$ ipython --no-banner

In [1]: import numpy as np

In [2]: from numpy import linalg as LA

In [3]: np.set_printoptions(precision=2, suppress=True, linewidth=200)

In [4]: F = np.loadtxt("block11.csv", delimiter=",")

In [5]: F
Out[5]: 
array([[ 0.,  0.,  3., -1.],
       [ 0.,  0.,  0.,  1.],
       [ 0.,  0.,  0., -2.],
       [ 0.,  0.,  0.,  0.]])

In [6]: print(F @ F)
[[ 0.  0.  0. -6.]
 [ 0.  0.  0.  0.]
 [ 0.  0.  0.  0.]
 [ 0.  0.  0.  0.]]

In [7]: LA.matrix_power(F - np.diag(np.diag(F)), 4)
Out[7]: 
array([[0., 0., 0., 0.],
       [0., 0., 0., 0.],
       [0., 0., 0., 0.],
       [0., 0., 0., 0.]])

In [8]: np.prod(np.diag(F)), np.round(LA.det(F), 2)
Out[8]: (np.float64(0.0), np.float64(0.0))

In [9]: M = np.array([[-4, -6, -5, -4],
   ...:     [-4, 5, -7, 5],
   ...:     [5, 8, 9, 7],
   ...:     [3, -6, -4, 5],
   ...:     [-8, 5, 1, 1],
   ...:     [-6, -6, -4, 6]])

In [10]: T = np.stack([M, 4 * M, M[::-1]])

In [11]: T.sum(axis=0)
Out[11]: 
array([[-26, -36, -29, -14],
       [-28,  30, -34,  26],
       [ 28,  34,  41,  40],
       [ 20, -22, -11,  32],
       [-44,  30,  -2,  10],
       [-34, -36, -25,  26]])

In [12]: print(LA.norm(T, axis=(1, 2)))
[ 26.98 107.93  26.98]

In [13]: print(LA.matrix_rank(T.reshape(3, -1)))
2

In [14]: np.einsum("bij,cij->bc", T, T)
Out[14]: 
array([[  728,  2912,   154],
       [ 2912, 11648,   616],
       [  154,   616,   728]])

In [15]: print((T @ M.T).shape)
(3, 6, 6)

In [16]: np.count_nonzero(M)
Out[16]: np.int64(24)

In [17]: M.shape
Out[17]: (6, 4)

In [18]: M.sum(axis=0)
Out[18]: array([-14,   0, -10,  20])

In [19]: np.abs(M).max()
Out[19]: np.int64(9)

In [20]: M - M[0]
Out[20]: 
array([[ 0,  0,  0,  0],
       [ 0, 11, -2,  9],
       [ 9, 14, 14, 11],
       [ 7,  0,  1,  9],
       [-4, 11,  6,  5],
       [-2,  0,  1, 10]])

In [21]: np.unravel_index(np.abs(M).argmax(), M.shape)
Out[21]: (np.int64(2), np.int64(2))

In [22]: print(M.sum(axis=1))
[-19  -1  29  -2  -1 -10]

In [23]: np.diff(M, axis=0)
Out[23]: 
array([[  0,  11,  -2,   9],
       [  9,   3,  16,   2],
       [ -2, -14, -13,  -2],
       [-11,  11,   5,  -4],
       [  2, -11,  -5,   5]])

In [24]: def softmax(z):
    ...:     e = np.exp(z - z.max(axis=-1, keepdims=True))
    ...:     return e / e.sum(axis=-1, keepdims=True)
    ...: 

In [25]: np.round(softmax(M[1] + 4), 2) + 0
Out[25]: array([0. , 0.5, 0. , 0.5])

In [26]: np.round(softmax(10 * M[1]), 2) + 0
Out[26]: array([0. , 0.5, 0. , 0.5])

In [27]: scores = M @ M.T / np.sqrt(4)

In [28]: np.round(softmax(scores), 2) + 0
Out[28]: 
array([[1., 0., 0., 0., 0., 0.],
       [0., 1., 0., 0., 0., 0.],
       [0., 0., 1., 0., 0., 0.],
       [0., 0., 0., 1., 0., 0.],
       [0., 0., 0., 0., 1., 0.],
       [0., 0., 0., 0., 0., 1.]])

In [29]: softmax(scores)[1] @ M
Out[29]: array([-4.,  5., -7.,  5.])

In [30]: ang = np.radians(135)

In [31]: Rm = np.eye(4)

In [32]: Rm[0, 0] = Rm[3, 3] = np.cos(ang)

In [33]: Rm[0, 3], Rm[3, 0] = -np.sin(ang), np.sin(ang)

In [34]: print(Rm)
[[-0.71  0.    0.   -0.71]
 [ 0.    1.    0.    0.  ]
 [ 0.    0.    1.    0.  ]
 [ 0.71  0.    0.   -0.71]]

In [35]: B = M @ Rm.T

In [36]: np.allclose(M @ M.T, B @ B.T)
Out[36]: True

In [37]: np.allclose(LA.norm(M, axis=1), LA.norm(B, axis=1))
Out[37]: True

In [38]: u = np.array([2, 4])

In [39]: np.array([np.convolve(row, u, "same") for row in Rm])
Out[39]: 
array([[-1.41, -2.83,  0.  , -1.41],
       [ 0.  ,  2.  ,  4.  ,  0.  ],
       [ 0.  ,  0.  ,  2.  ,  4.  ],
       [ 1.41,  2.83,  0.  , -1.41]])

In [40]: np.convolve(Rm[3], u)
Out[40]: array([ 1.41,  2.83,  0.  , -1.41, -2.83])

In [41]: np.correlate(Rm[3], Rm[0], "full")
Out[41]: array([-0.5,  0. ,  0. ,  0. ,  0. ,  0. ,  0.5])

In [42]: K = np.load("mat.npy")

In [43]: K
Out[43]: 
array([[ 0,  0,  0,  0],
       [ 0,  0,  0, -4],
       [ 0,  0, -2,  0],
       [ 1,  0,  0,  0]])

In [44]: left, s, Vh = LA.svd(K)

In [45]: print(np.argmax(s[:-1] / (s[1:] + 1e-6)) + 1)
3

In [46]: B = left[:, :3] @ np.diag(s[:3]) @ Vh[:3]

In [47]: print(LA.matrix_rank(K, rtol=0.05))
3

In [48]: B
Out[48]: 
array([[ 0.,  0.,  0.,  0.],
       [ 0.,  0.,  0., -4.],
       [ 0.,  0., -2.,  0.],
       [ 1.,  0.,  0.,  0.]])

In [49]: round(LA.norm(K - B, 2), 2), s[3]
Out[49]: (np.float64(0.0), np.float64(0.0))

In [50]: np.allclose(B[:-1].T @ LA.lstsq(B[:-1].T, B[-1])[0], B[-1])
Out[50]: False

In [51]: round(np.trace(LA.pinv(B) @ B), 2)
Out[51]: np.float64(3.0)

In [52]: LA.lstsq(B[:-1].T, B[-1])[2]
Out[52]: np.int32(2)

In [53]: T = np.stack([K, -2 * K, K[::-1]])

In [54]: print(LA.det(T))
[0. 0. 0.]

In [55]: [round(float(x), 2) for x in LA.svd(K, compute_uv=False)[:3]]
Out[55]: [4.0, 2.0, 1.0]

In [56]: LA.cond(K) > 100
Out[56]: np.True_

In [57]: LA.matrix_rank(K, rtol=0.1)
Out[57]: np.int64(3)

In [58]: np.argsort(-LA.norm(K, axis=0).round(6), kind="stable")[:3]
Out[58]: array([3, 2, 0])
